>>> import numpy as np
>>> import numpy.linalg as la
>>> np.set_printoptions(precision=3, suppress=True, linewidth=140)
>>> def tidy(a):
...     return np.round(a, 3) + 0
... 
>>> mat = np.array([[0, 0, 0], [0, -1, 0], [0, 0, -2]])
>>> hat = np.triu(np.array([[-2, 1, -3], [2, 2, 1], [0, 3, 0]]), 1) + np.eye(3)
>>> other = hat @ mat @ la.inv(hat)
>>> np.trace(other), np.trace(mat)
(np.float64(-3.0), np.int64(-3))
>>> other
array([[ 0., -1.,  7.],
       [ 0., -1., -1.],
       [ 0.,  0., -2.]])
>>> np.poly(other)
array([1., 3., 2., 0.])
>>> hat @ mat - mat @ hat
array([[ 0., -1.,  6.],
       [ 0.,  0., -1.],
       [ 0.,  0.,  0.]])
>>> tidy(la.det(other))
np.float64(0.0)
>>> la.matrix_rank(other)
np.int64(2)
>>> tidy(la.det(2 * mat)), tidy(la.det(mat))
(np.float64(0.0), np.float64(0.0))
>>> np.poly(mat)
array([1., 3., 2., 0.])
>>> w, evecs = la.eigh(mat)
>>> x0 = np.array([0, 5, 1])
>>> evecs * np.maximum(w, 0) @ evecs.T
array([[0., 0., 0.],
       [0., 0., 0.],
       [0., 0., 0.]])
>>> evecs * np.abs(w) @ evecs.T
array([[0., 0., 0.],
       [0., 1., 0.],
       [0., 0., 2.]])
>>> A = np.load("arr.npy")
>>> A
array([[ -8.885,  20.143, -11.944],
       [ -6.651,  13.11 ,  -8.146],
       [ -6.353,  12.247,  -7.673],
       [ -5.024,   8.64 ,  -5.675],
       [ -4.47 ,   7.26 ,  -4.896],
       [ -4.143,   6.483,  -4.452],
       [ -4.107,   6.398,  -4.403],
       [ -2.927,   3.855,  -2.913],
       [ -2.331,   2.737,  -2.227],
       [ -2.055,   2.261,  -1.925],
       [ -0.771,   0.499,  -0.669],
       [ -0.402,   0.175,  -0.351],
       [ -0.266,   0.088,  -0.236],
       [ -0.157,   0.036,  -0.144],
       [  0.114,   0.051,   0.15 ],
       [  0.121,   0.069,   0.174],
       [  0.124,   0.077,   0.184],
       [ -0.027,   0.262,   0.394],
       [ -0.261,   0.295,   0.542],
       [ -0.778,   0.133,   0.856],
       [ -0.795,   0.124,   0.866],
       [ -2.461,  -1.49 ,   2.132],
       [ -3.196,  -2.551,   2.814],
       [ -3.645,  -3.281,   3.264],
       [ -5.176,  -6.194,   4.975],
       [ -5.371,  -6.606,   5.211],
       [ -5.979,  -7.952,   5.973]])
>>> cov = np.cov(A, rowvar=False)
>>> tidy(la.eigvalsh(cov)[::-1])
array([58.043,  5.103,  0.173])
>>> tidy(A.std(axis=0))
array([2.516, 6.119, 4.148])
>>> tidy(cov)
array([[  6.575,  -7.59 ,   4.551],
       [ -7.59 ,  38.878, -26.12 ],
       [  4.551, -26.12 ,  17.866]])
>>> tidy(np.corrcoef(A.T))
array([[ 1.   , -0.475,  0.42 ],
       [-0.475,  1.   , -0.991],
       [ 0.42 , -0.991,  1.   ]])
>>> np.median(A, axis=0)
array([-2.461,  0.175, -0.144])
>>> np.argsort(-A.std(axis=0).round(6), kind="stable")
array([1, 2, 0])
>>> tidy(np.polyfit(A[:, 1], A[:, 2], 1))
array([-0.672,  0.374])
>>> np.argwhere(np.triu(np.abs(np.corrcoef(A.T)) > 0.8, 1))
array([[1, 2]])
>>> tidy(np.corrcoef(A[:, 1], A[:, 2])[0, 1])
np.float64(-0.991)
